% ipython --no-banner

In [1]: import numpy as np

In [2]: np.set_printoptions(precision=2, suppress=True, linewidth=120, sign=" ")

In [3]: tidy = lambda a: np.round(a, 2) + 0

In [4]: rng = np.random.default_rng(8473)

In [5]: lab = rng.integers(0, 3, 12)

In [6]: F = np.array([[1, 2, 1, 0, 2, 1, 1, 3, 0, 0, 3, 0],
   ...:     [3, 2, 1, 0, 3, 3, 2, 0, 3, 2, 2, 0],
   ...:     [1, 1, 3, 2, 1, 0, 3, 2, 3, 1, 0, 0],
   ...:     [0, 3, 3, 2, 2, 0, 1, 2, 3, 0, 1, 3],
   ...:     [3, 1, 3, 1, 3, 2, 0, 0, 3, 2, 2, 3],
   ...:     [2, 2, 3, 1, 3, 1, 0, 2, 1, 0, 2, 2],
   ...:     [3, 3, 2, 2, 1, 0, 0, 2, 0, 0, 0, 2],
   ...:     [3, 1, 0, 1, 1, 0, 3, 1, 2, 0, 0, 2],
   ...:     [2, 2, 2, 3, 2, 3, 0, 0, 3, 1, 0, 1],
   ...:     [1, 1, 2, 1, 2, 0, 2, 0, 1, 2, 1, 3],
   ...:     [2, 1, 1, 3, 1, 1, 2, 2, 3, 3, 2, 1],
   ...:     [0, 1, 0, 1, 2, 2, 0, 2, 1, 0, 3, 0]]) * (lab[:, None] == lab)

In [7]: F
Out[7]: 
array([[ 1,  2,  0,  0,  0,  0,  0,  3,  0,  0,  0,  0],
       [ 3,  2,  0,  0,  0,  0,  0,  0,  0,  2,  0,  0],
       [ 0,  0,  3,  2,  0,  0,  3,  0,  3,  0,  0,  0],
       [ 0,  0,  3,  2,  0,  0,  1,  0,  3,  0,  0,  0],
       [ 0,  0,  0,  0,  3,  2,  0,  0,  0,  0,  2,  0],
       [ 0,  0,  0,  0,  3,  1,  0,  0,  0,  0,  2,  0],
       [ 0,  0,  2,  2,  0,  0,  0,  0,  0,  0,  0,  0],
       [ 3,  1,  0,  0,  0,  0,  0,  1,  0,  0,  0,  2],
       [ 0,  0,  2,  3,  0,  0,  0,  0,  3,  0,  0,  0],
       [ 1,  1,  0,  0,  0,  0,  0,  0,  0,  2,  0,  3],
       [ 0,  0,  0,  0,  1,  1,  0,  0,  0,  0,  2,  0],
       [ 0,  1,  0,  0,  0,  0,  0,  2,  0,  0,  0,  0]])

In [8]: # splits into 3 blocks

In [9]: cov = F.T @ F

In [10]: cov
Out[10]: 
array([[ 20,  12,   0,   0,   0,   0,   0,   6,   0,   8,   0,   9],
       [ 12,  11,   0,   0,   0,   0,   0,   9,   0,   6,   0,   5],
       [  0,   0,  26,  22,   0,   0,  12,   0,  24,   0,   0,   0],
       [  0,   0,  22,  21,   0,   0,   8,   0,  21,   0,   0,   0],
       [  0,   0,   0,   0,  19,  10,   0,   0,   0,   0,  14,   0],
       [  0,   0,   0,   0,  10,   6,   0,   0,   0,   0,   8,   0],
       [  0,   0,  12,   8,   0,   0,  10,   0,  12,   0,   0,   0],
       [  6,   9,   0,   0,   0,   0,   0,  14,   0,   0,   0,   2],
       [  0,   0,  24,  21,   0,   0,  12,   0,  27,   0,   0,   0],
       [  8,   6,   0,   0,   0,   0,   0,   0,   0,   8,   0,   6],
       [  0,   0,   0,   0,  14,   8,   0,   0,   0,   0,  12,   0],
       [  9,   5,   0,   0,   0,   0,   0,   2,   0,   6,   0,  13]])

In [11]: tidy(np.linalg.eigvalsh(cov)[::-1])
Out[11]: array([ 74.9 ,  41.17,  35.49,  14.57,   6.58,   5.88,   3.67,   2.74,   1.1 ,   0.48,   0.41,   0.01])

In [12]: np.trace(cov), (F ** 2).sum()
Out[12]: (np.int64(187), np.int64(187))

In [13]: np.diag(cov)
Out[13]: array([ 20,  11,  26,  21,  19,   6,  10,  14,  27,   8,  12,  13])
